% ipython --no-banner

In [1]: import numpy as np

In [2]: np.set_printoptions(precision=2, suppress=True, linewidth=120)

In [3]: data = np.loadtxt("test7.csv", delimiter=",")

In [4]: data
Out[4]: 
array([[-3.14, -3.28,  5.81, -2.87, -0.78,  5.41,  6.16, -1.19],
       [-0.97, -2.66,  6.29, -2.69, -0.12,  5.23,  6.92,  0.03],
       [-3.41, -1.82,  6.8 , -3.39, -0.4 ,  4.93,  5.96, -0.34],
       [-3.41, -3.97,  5.75, -2.9 , -1.23,  6.17,  6.65,  1.7 ],
       [-6.01, -3.98,  6.66, -2.55, -0.81,  5.82,  4.84,  1.97],
       [-3.22, -2.42,  3.92, -2.25,  0.05,  5.87,  6.04,  0.1 ],
       [-4.01, -4.12,  5.3 , -1.62,  0.01,  5.57,  4.61, -0.35],
       [-2.82, -2.52,  8.41, -4.02, -1.51,  4.21,  8.59, -0.92],
       [-3.89, -5.06,  6.78, -1.91, -0.07,  4.8 ,  6.07, -1.47],
       [-3.91, -3.76,  4.22, -1.67,  0.9 ,  6.88,  6.02, -1.04],
       [-2.92, -3.45,  4.14, -3.32,  2.15,  5.72,  5.91,  1.55],
       [-2.24, -1.43,  5.83, -3.52,  0.34,  5.89,  5.83, -1.54],
       [-1.89, -3.78,  5.22, -0.86, -0.93,  6.61,  7.73,  0.59],
       [-3.38, -2.84,  7.87, -2.33, -0.28,  5.66,  7.22, -0.53],
       [-4.24, -5.04,  5.62, -2.78, -0.83,  6.95,  6.11, -2.02],
       [-3.68, -3.66,  6.95, -3.25,  0.42,  6.84,  8.05, -0.32],
       [-3.23, -1.96,  6.28, -2.76,  0.41,  7.04,  5.57, -1.11],
       [-4.17, -2.16,  5.96, -3.59,  2.06,  6.82,  4.5 ,  0.08],
       [-2.58, -3.04,  6.59, -2.94,  0.81,  6.17,  6.12,  0.27],
       [-1.81, -3.  ,  5.05, -3.37, -0.7 ,  6.42,  5.52,  0.3 ],
       [-2.15, -3.72,  6.04, -2.45,  1.24,  6.63,  6.38,  1.43],
       [-4.04, -3.41,  5.47, -3.49, -0.55,  5.23,  7.11, -0.28],
       [-4.13, -3.14,  7.27, -2.29, -0.4 ,  3.72,  5.16, -0.23],
       [-3.3 , -3.77,  5.14, -3.67,  0.98,  6.76,  5.89, -1.1 ],
       [-3.19, -1.46,  6.37, -4.57,  1.75,  7.1 ,  7.21, -0.24],
       [-2.64, -2.78,  6.14, -4.08,  0.98,  6.99,  6.5 ,  0.18],
       [-3.57, -3.61,  7.1 , -3.07, -0.15,  4.45,  6.47, -0.13],
       [-2.95, -0.85,  5.02, -3.31,  1.3 ,  6.34,  6.42, -3.04],
       [-1.98, -2.92,  5.88, -3.13,  0.7 ,  5.08,  6.37,  0.88],
       [-3.38, -2.35,  5.74, -3.84, -1.09,  5.81,  5.49,  1.48],
       [-2.82, -1.35,  7.7 , -3.29, -0.64,  6.51,  6.69, -0.71],
       [-2.29, -3.15,  6.32, -0.97, -1.72,  6.01,  6.33, -0.69]])

In [5]: U, s, Vh = np.linalg.svd(data, full_matrices=False)

In [6]: np.abs(U[:, 0]).round(6).argmax()
Out[6]: np.int64(15)

In [7]: np.round(U.T @ U, 2) + 0
Out[7]: 
array([[1., 0., 0., 0., 0., 0., 0., 0.],
       [0., 1., 0., 0., 0., 0., 0., 0.],
       [0., 0., 1., 0., 0., 0., 0., 0.],
       [0., 0., 0., 1., 0., 0., 0., 0.],
       [0., 0., 0., 0., 1., 0., 0., 0.],
       [0., 0., 0., 0., 0., 1., 0., 0.],
       [0., 0., 0., 0., 0., 0., 1., 0.],
       [0., 0., 0., 0., 0., 0., 0., 1.]])

In [8]: round(np.sqrt((s ** 2).sum()), 2), np.round(np.linalg.norm(data), 2)
Out[8]: (np.float64(68.34), np.float64(68.34))

In [9]: np.round(np.abs(Vh[0]), 2) + 0
Out[9]: array([0.27, 0.26, 0.52, 0.25, 0.  , 0.5 , 0.53, 0.02])

In [10]: basis = data[[25, 28]].astype(float)

In [11]: for _ in range(7):
    ...:     z = np.linalg.norm(data[:, None] - basis, axis=-1).argmin(axis=1)
    ...:     basis = np.array([data[z == j].mean(axis=0) for j in range(2)])
    ...: 

In [12]: z
Out[12]: array([1, 1, 1, 1, 1, 1, 1, 1, 1, 0, 1, 0, 1, 1, 0, 0, 0, 0, 1, 1, 1, 1, 1, 0, 0, 0, 1, 0, 1, 1, 0, 1])

In [13]: basis[1] - basis[0]
Out[13]: array([ 0.21, -0.68,  0.18,  0.64, -0.97, -1.24,  0.02,  1.19])

In [14]: np.bincount(z)
Out[14]: array([11, 21])

In [15]: np.abs(basis[1] - basis[0]).argmax()
Out[15]: np.int64(5)
